% python3 -q
>>> import numpy as np
>>> np.set_printoptions(suppress=True, linewidth=140)
>>> M = np.array([[-76, 1, -1, 3, 0],
...     [2, 81, 4, 1, 1],
...     [-2, -3, 99, 0, 5],
...     [-2, -4, 2, -63, 1],
...     [1, 1, -3, -2, -57]])
>>> print(np.einsum("ii->", M))
-16
>>> print(np.einsum("ij,ji->", M, M))
29288
>>> f = np.array([-8, -2])
>>> print(np.convolve(M[2], f))
[  16   28 -786 -198  -40  -10]
>>> print(np.correlate(M[2], M[4], "full"))
[  114   175 -5631  -191  -587    86    84     5     5]
>>> print(np.cross(M[2, :3], M[4, :3]))
[-90  93   1]
>>> m1 = np.loadtxt("w.csv", delimiter=",")
>>> print(m1.round(3))
[[-4.935  0.539  0.596]
 [ 1.642 -1.827 -4.355]
 [ 2.302 -1.757 -4.076]
 [ 0.872 -1.861 -4.558]
 [ 4.435  0.611  2.227]
 [ 2.688 -1.695 -3.86 ]
 [ 1.847  1.614  4.357]
 [ 2.018  1.578  4.294]
 [-3.616  1.462  3.129]
 [-1.37  -1.699 -4.498]
 [ 4.285 -1.172 -2.294]
 [-0.782 -1.778 -4.607]
 [ 1.515 -1.836 -4.397]
 [ 4.774 -0.792 -1.259]
 [ 3.426  1.159  3.453]
 [-0.067 -1.839 -4.649]
 [ 3.931 -1.344 -2.782]
 [ 1.239 -1.851 -4.477]
 [-0.74  -1.783 -4.612]
 [-0.757  1.861  4.578]
 [-3.623  1.46   3.121]
 [-4.746  0.823  1.342]
 [ 4.551 -0.999 -1.815]
 [ 2.237 -1.766 -4.108]]
>>> # rank 2
>>> U, sigma, vt = np.linalg.svd(m1)
>>> print(sigma.round(3) + 0)
[20.375 13.597  0.   ]
>>> B = U[:, :2] @ np.diag(sigma[:2]) @ vt[:2]
>>> print(B.round(3))
[[-4.935  0.539  0.596]
 [ 1.642 -1.827 -4.355]
 [ 2.302 -1.757 -4.076]
 [ 0.872 -1.861 -4.558]
 [ 4.435  0.611  2.227]
 [ 2.688 -1.695 -3.86 ]
 [ 1.847  1.614  4.357]
 [ 2.018  1.578  4.294]
 [-3.616  1.462  3.129]
 [-1.37  -1.699 -4.498]
 [ 4.285 -1.172 -2.294]
 [-0.782 -1.778 -4.607]
 [ 1.515 -1.836 -4.397]
 [ 4.774 -0.792 -1.259]
 [ 3.426  1.159  3.453]
 [-0.067 -1.839 -4.649]
 [ 3.931 -1.344 -2.782]
 [ 1.239 -1.851 -4.477]
 [-0.74  -1.783 -4.612]
 [-0.757  1.861  4.578]
 [-3.623  1.46   3.121]
 [-4.746  0.823  1.342]
 [ 4.551 -0.999 -1.815]
 [ 2.237 -1.766 -4.108]]
>>> print(round(np.linalg.norm(m1 - B) / np.linalg.norm(m1), 3))
0.0
>>> print(np.linalg.matrix_rank(B))
2
>>> print(np.linalg.matrix_rank(m1, rtol=0.05))
2
